$ python3 -q
>>> import numpy as np
>>> import numpy.linalg as la
>>> np.set_printoptions(precision=4, suppress=True, linewidth=100, legacy="1.25")
>>> K = np.load("run18.npy")
>>> print(K)
[[ -7  -1   0   3   7  -5  -4]
 [ -2  -1  -7   7  -2  -9   1]
 [-17  -6 -35  38  -3 -50   1]]
>>> print(np.round(K @ la.pinv(K) @ K, 4) + 0)
[[ -7.  -1.   0.   3.   7.  -5.  -4.]
 [ -2.  -1.  -7.   7.  -2.  -9.   1.]
 [-17.  -6. -35.  38.  -3. -50.   1.]]
>>> print(la.lstsq(K[:-1].T, K[-1])[2])
2
>>> print(K.sum(axis=1))
[ -7 -13 -72]
>>> Uu, sig, vt = la.svd(K)
>>> print(np.argmax(sig[:-1] / (sig[1:] + 1e-6)) + 1)
2
>>> out = Uu[:, :2] @ np.diag(sig[:2]) @ vt[:2]
>>> print(la.matrix_rank(K, rtol=0.05))
2
>>> print(np.round(np.abs(K - out).max(), 4))
0.0
>>> print(out.round(4) + 0)
[[ -7.  -1.   0.   3.   7.  -5.  -4.]
 [ -2.  -1.  -7.   7.  -2.  -9.   1.]
 [-17.  -6. -35.  38.  -3. -50.   1.]]
>>> print(np.round(la.norm(K - out) / la.norm(K), 4))
0.0
>>> w1 = np.array([[3, -2], [1, 0], [1, -1], [-3, 2], [3, 1], [-3, -1], [0, 1]])
>>> c = np.array([3, 5])
>>> hid = np.maximum(K @ w1 + c, 0)
>>> print((hid > 0).mean(axis=0))
[0.3333 1.    ]
>>> print((hid > 0).astype(int))
[[1 1]
 [0 1]
 [0 1]]
>>> print(la.matrix_rank(hid))
2
>>> Z = np.array([[-2, 0, 1], [1, -3, 2]])
>>> print((hid @ Z).round(6).argmax(axis=1))
[2 2 2]
>>> data = np.load("data.npy")
>>> print(data)
[[0 0 1 0 0 0 0]
 [0 0 0 0 0 1 0]
 [1 0 0 0 0 0 0]
 [0 0 0 0 1 0 0]
 [0 0 0 1 0 1 0]
 [0 1 0 0 1 0 0]
 [0 0 0 0 0 0 0]]
>>> Uu, sig, vt = la.svd(data)
>>> print(sig)
[1.618 1.618 1.    1.    0.618 0.618 0.   ]
>>> print(np.argmax(sig[:-1] / (sig[1:] + 1e-6)) + 1)
6
>>> out = Uu[:, :6] @ np.diag(sig[:6]) @ vt[:6]
>>> print(round(np.abs(data - out).max(), 4))
0.0
>>> def softmax(z):
...     e = np.exp(z - z.max(axis=-1, keepdims=True))
...     return e / e.sum(axis=-1, keepdims=True)
... 
>>> print(softmax(data).sum(axis=1))
[1. 1. 1. 1. 1. 1. 1.]
>>> print(softmax(data[5] + 5))
[0.0958 0.2605 0.0958 0.0958 0.2605 0.0958 0.0958]
>>> print(np.round(softmax(10 * data[5]), 4) + 0)
[0.     0.4999 0.     0.     0.4999 0.     0.    ]
>>> att = data @ data.T / np.sqrt(7)
>>> print(softmax(att)[5] @ data)
[0.1164 0.2479 0.1164 0.1164 0.4179 0.2329 0.    ]
>>> print(la.matrix_power(data, 3))
[[0 0 1 0 0 0 0]
 [0 0 0 1 0 2 0]
 [1 0 0 0 0 0 0]
 [0 1 0 0 2 0 0]
 [0 0 0 2 0 3 0]
 [0 2 0 0 3 0 0]
 [0 0 0 0 0 0 0]]
>>> print(round(float(la.det(data)), 4))
0.0
>>> print(data @ data)
[[1 0 0 0 0 0 0]
 [0 1 0 0 1 0 0]
 [0 0 1 0 0 0 0]
 [0 0 0 1 0 1 0]
 [0 1 0 0 2 0 0]
 [0 0 0 1 0 2 0]
 [0 0 0 0 0 0 0]]
>>> print(np.round(np.abs(la.eigvals(data)).max(), 4))
1.618
>>> arr = np.load("case6.npy")
>>> print(arr)
[[0 3 0 1 3]
 [0 0 0 3 3]
 [0 0 0 0 1]
 [0 0 0 0 1]
 [0 0 0 0 0]]
>>> print(round(float(np.trace(la.pinv(arr) @ arr)), 4))
3.0
>>> print(np.unique(arr.round(6), axis=0).shape)
(4, 5)
>>> print(la.lstsq(arr[:-1].T, arr[-1])[2])
3
>>> print(np.abs(np.diag(la.qr(arr)[1])) > 1e-9)
[False False False False False]
>>> rng = np.random.default_rng(8161)
>>> idx = rng.permutation(5)
>>> print(idx)
[3 1 0 4 2]
>>> out = arr[idx][:, idx]
>>> print(np.round(la.det(out), 4), np.round(la.det(arr[idx]), 4))
0.0 0.0
>>> print(np.sort(np.abs(la.eigvals(out))))
[0. 0. 0. 0. 0.]
>>> print(np.allclose(out, arr))
False
>>> print(out)
[[0 0 0 1 0]
 [3 0 0 3 0]
 [1 3 0 3 0]
 [0 0 0 0 0]
 [0 0 0 1 0]]
>>> out = np.array([[-3, -1], [3, 0], [1, 3], [-3, -1], [1, -1]])
>>> print(np.einsum("ij->j", arr))
[0 3 0 4 8]
>>> print(la.matrix_rank(arr @ out))
2
>>> print(la.matrix_rank(np.vstack([arr, out.T])))
5
>>> print(np.einsum("ij,ij->i", arr, arr))
[19 18  1  1  0]
>>> print(arr @ out)
[[ 9 -4]
 [-6 -6]
 [ 1 -1]
 [ 1 -1]
 [ 0  0]]
>>> Uu, sig, vt = la.svd(arr)
>>> print(np.argmax(sig[:-1] / (sig[1:] + 1e-6)) + 1)
3
>>> out = Uu[:, :3] @ np.diag(sig[:3]) @ vt[:3]
>>> print(round(np.abs(arr - out).max(), 4))
0.0
>>> print(la.matrix_rank(arr, rtol=0.05))
3
>>> print([round(float(x), 4) for x in la.svd(arr, compute_uv=False)[:3]])
[5.6322, 2.548, 0.8869]
>>> print(np.argsort(-la.norm(arr, axis=0).round(6), kind="stable")[:3])
[4 3 1]
>>> print(la.cond(arr) > 100)
True
>>> m1 = np.load("test0.npy")
>>> print(m1)
[[1.     0.7    0.49   0.343  0.2401 0.1681 0.1176]
 [0.7    1.     0.7    0.49   0.343  0.2401 0.1681]
 [0.49   0.7    1.     0.7    0.49   0.343  0.2401]
 [0.343  0.49   0.7    1.     0.7    0.49   0.343 ]
 [0.2401 0.343  0.49   0.7    1.     0.7    0.49  ]
 [0.1681 0.2401 0.343  0.49   0.7    1.     0.7   ]
 [0.1176 0.1681 0.2401 0.343  0.49   0.7    1.    ]]
>>> L = la.cholesky(m1)
>>> print(np.diag(L) ** 2)
[1.   0.51 0.51 0.51 0.51 0.51 0.51]
>>> print(L)
[[1.     0.     0.     0.     0.     0.     0.    ]
 [0.7    0.7141 0.     0.     0.     0.     0.    ]
 [0.49   0.4999 0.7141 0.     0.     0.     0.    ]
 [0.343  0.3499 0.4999 0.7141 0.     0.     0.    ]
 [0.2401 0.245  0.3499 0.4999 0.7141 0.     0.    ]
 [0.1681 0.1714 0.245  0.3499 0.4999 0.7141 0.    ]
 [0.1176 0.1201 0.1714 0.245  0.3499 0.4999 0.7141]]
>>> print(round(np.prod(np.diag(L)) ** 2, 4), round(la.det(m1), 4))
0.0176 0.0176
>>> A = np.loadtxt("arr.csv", delimiter=",")
>>> print(A)
[[-13.0007 -21.0358 -15.0415]
 [  7.9368  -4.0703  -0.0228]
 [ -2.0732 -10.085   -6.0272]
 [-14.0054  -4.0498  -6.017 ]
 [ 10.946   10.913    9.0202]]
>>> print(softmax(A[4] + 2))
[0.4732 0.4578 0.069 ]
>>> print(softmax(A[4]))
[0.4732 0.4578 0.069 ]
>>> print(np.round(softmax(10 * A[4]), 4) + 0)
[0.5818 0.4182 0.    ]
>>> att = A @ A.T / np.sqrt(3)
>>> print(softmax(att)[4] @ A)
[10.946  10.913   9.0202]
>>> print(np.round(softmax(att + np.triu(np.full(att.shape, -np.inf), 1)), 4) + 0)
[[1. 0. 0. 0. 0.]
 [0. 1. 0. 0. 0.]
 [1. 0. 0. 0. 0.]
 [1. 0. 0. 0. 0.]
 [0. 0. 0. 0. 1.]]
>>> print(softmax(att).round(6).argmax(axis=1))
[0 1 0 0 4]
>>> print([round(float(x), 4) for x in la.svd(A, compute_uv=False)[:3]])
[38.0258, 13.5176, 0.073]
>>> M = np.load("sample17.npy")
>>> print(M)
[[-3.  1.  0.  0.  0.  0.  0.]
 [ 0. -3.  1.  0.  0.  0.  0.]
 [ 0.  0. -3.  1.  0.  0.  0.]
 [ 0.  0.  0. -3.  1.  0.  0.]
 [ 0.  0.  0.  0. -3.  1.  0.]
 [ 0.  0.  0.  0.  0. -3.  1.]
 [ 0.  0.  0.  0.  0.  0. -3.]]
>>> x = np.array([-4, -5, 2, 0, -4, 2, 1])
>>> h1 = np.maximum(M @ x, 0)
>>> print(np.maximum(M @ x, 0) - np.maximum(-M @ x, 0))
[ 7. 17. -6. -4. 14. -5. -3.]
>>> print(M * (h1 > 1e-9)[:, None])
[[-3.  1.  0.  0.  0.  0.  0.]
 [ 0. -3.  1.  0.  0.  0.  0.]
 [ 0.  0. -0.  0.  0.  0.  0.]
 [ 0.  0.  0. -0.  0.  0.  0.]
 [ 0.  0.  0.  0. -3.  1.  0.]
 [ 0.  0.  0.  0.  0. -0.  0.]
 [ 0.  0.  0.  0.  0.  0. -0.]]
>>> print(np.flatnonzero(h1 > 1e-9))
[0 1 4]
>>> print(np.maximum(M @ (3 * x), 0))
[21. 51.  0.  0. 42.  0.  0.]
>>> print(M @ M)
[[ 9. -6.  1.  0.  0.  0.  0.]
 [ 0.  9. -6.  1.  0.  0.  0.]
 [ 0.  0.  9. -6.  1.  0.  0.]
 [ 0.  0.  0.  9. -6.  1.  0.]
 [ 0.  0.  0.  0.  9. -6.  1.]
 [ 0.  0.  0.  0.  0.  9. -6.]
 [ 0.  0.  0.  0.  0.  0.  9.]]
>>> print(np.round(la.det(M), 4))
-2187.0
>>> print(np.allclose(M @ M.T, M.T @ M))
False
>>> print(np.allclose(M, M.T))
False
>>> print(np.sort(np.abs(la.eigvals(M))))
[3. 3. 3. 3. 3. 3. 3.]
>>> print(np.round(np.abs(la.eigvals(M)).max(), 4))
3.0
>>> x = np.array([2, 3, 4, 1, 1, 4, 5])
>>> y = M @ x
>>> c, lr = np.zeros(7), 1 / la.norm(M, 2) ** 2
>>> for i in range(5):
...     c -= lr * M.T @ (M @ c - y)
...     if i % 1 == 0: print(i, round(la.norm(M @ c - y), 4))
... 
0 12.0995
1 7.8615
2 5.3766
3 3.7649
4 2.6654
>>> print(round(float(la.cond(M)), 4))
1.876
>>> print(c)
[1.656  2.5121 3.4621 0.4576 0.4545 3.4961 4.6774]
>>> E = np.load("block17.npy")
>>> print(E)
[[ -3  -6   6]
 [ -3  -6   6]
 [ -9 -18  18]
 [ -3  -6   6]]
>>> rk = la.matrix_rank(E)
>>> print(rk)
1
>>> null = la.svd(E)[2][rk:].T
>>> print(null @ null.T)
[[ 0.8889 -0.2222  0.2222]
 [-0.2222  0.5556  0.4444]
 [ 0.2222  0.4444  0.5556]]
>>> print(np.round(E @ null, 4) + 0)
[[0. 0.]
 [0. 0.]
 [0. 0.]
 [0. 0.]]
>>> print(np.allclose(E @ null, 0))
True
>>> x = np.array([5, 3, 6, 3, -7, -1, -3])
>>> print(np.einsum("ij,j->i", K, x))
[ -61  -14 -131]
>>> print(K * x)
[[ -35   -3    0    9  -49    5   12]
 [ -10   -3  -42   21   14    9   -3]
 [ -85  -18 -210  114   21   50   -3]]
>>> print(K @ (2 * x))
[-122  -28 -262]
>>> print(E @ la.pinv(E) @ E)
[[ -3.  -6.   6.]
 [ -3.  -6.   6.]
 [ -9. -18.  18.]
 [ -3.  -6.   6.]]
>>> print(np.allclose(E[:-1].T @ la.lstsq(E[:-1].T, E[-1])[0], E[-1]))
True
>>> print(np.unique(E.round(6), axis=0).shape)
(2, 3)
>>> T = np.stack([E, 5 * E, E[::-1]])
>>> print(np.einsum("bij,cij->bc", T, T))
[[  972  4860   648]
 [ 4860 24300  3240]
 [  648  3240   972]]
>>> print(la.matrix_rank(T))
[1 1 1]
>>> print((T @ E.T).shape)
(3, 4, 4)
>>> feats = np.array([[2, 0, 0, -1, -2],
...     [2, 2, 0, -1, 2],
...     [1, -2, 0, 1, -1],
...     [-1, -2, 0, 0, 1],
...     [2, 1, 0, -2, -1],
...     [-1, -1, 1, -2, -1],
...     [0, 1, 1, -1, 1]])
>>> print(feats)
[[ 2  0  0 -1 -2]
 [ 2  2  0 -1  2]
 [ 1 -2  0  1 -1]
 [-1 -2  0  0  1]
 [ 2  1  0 -2 -1]
 [-1 -1  1 -2 -1]
 [ 0  1  1 -1  1]]
>>> x = np.array([1, 1, 2, 2, 0])
>>> y = feats @ x
>>> print(np.round(la.pinv(feats) @ feats, 4) + 0)
[[1. 0. 0. 0. 0.]
 [0. 1. 0. 0. 0.]
 [0. 0. 1. 0. 0.]
 [0. 0. 0. 1. 0.]
 [0. 0. 0. 0. 1.]]
>>> print(y)
[ 0  2  1 -3 -1 -4  1]
>>> print(np.round(la.solve(feats.T @ feats, feats.T @ y), 4) + 0)
[1. 1. 2. 2. 0.]
>>> print(np.round(la.lstsq(feats, y)[0], 4) + 0)
[1. 1. 2. 2. 0.]
>>> y = y + 0.02 * rng.normal(size=7)
>>> print(y)
[-0.0054  2.0172  0.9892 -3.0148 -0.959  -4.0048  1.0042]
>>> c, *_ = la.lstsq(feats, y)
>>> print(round(float(la.norm(y - feats @ c)), 4))
0.025
>>> print([round(float(la.norm(la.solve(feats.T @ feats + lam * np.eye(5), feats.T @ y))), 2) for lam in (0, 1, 10, 100)])
[3.15, 1.82, 0.82, 0.16]
>>> print(c)
[1.0015 1.0054 1.9876 1.9915 0.0003]
>>> print(np.round(feats.T @ (y - feats @ c), 4) + 0)
[0. 0. 0. 0. 0.]
>>> Q, vecs = la.qr(feats[:, :4])[0], la.qr(feats[:, 4:])[0]
>>> sig = la.svd(Q.T @ vecs, compute_uv=False)
>>> print(np.round(la.norm(Q @ Q.T - vecs @ vecs.T, 2), 4))
1.0
>>> print((sig > 0.9).sum())
0
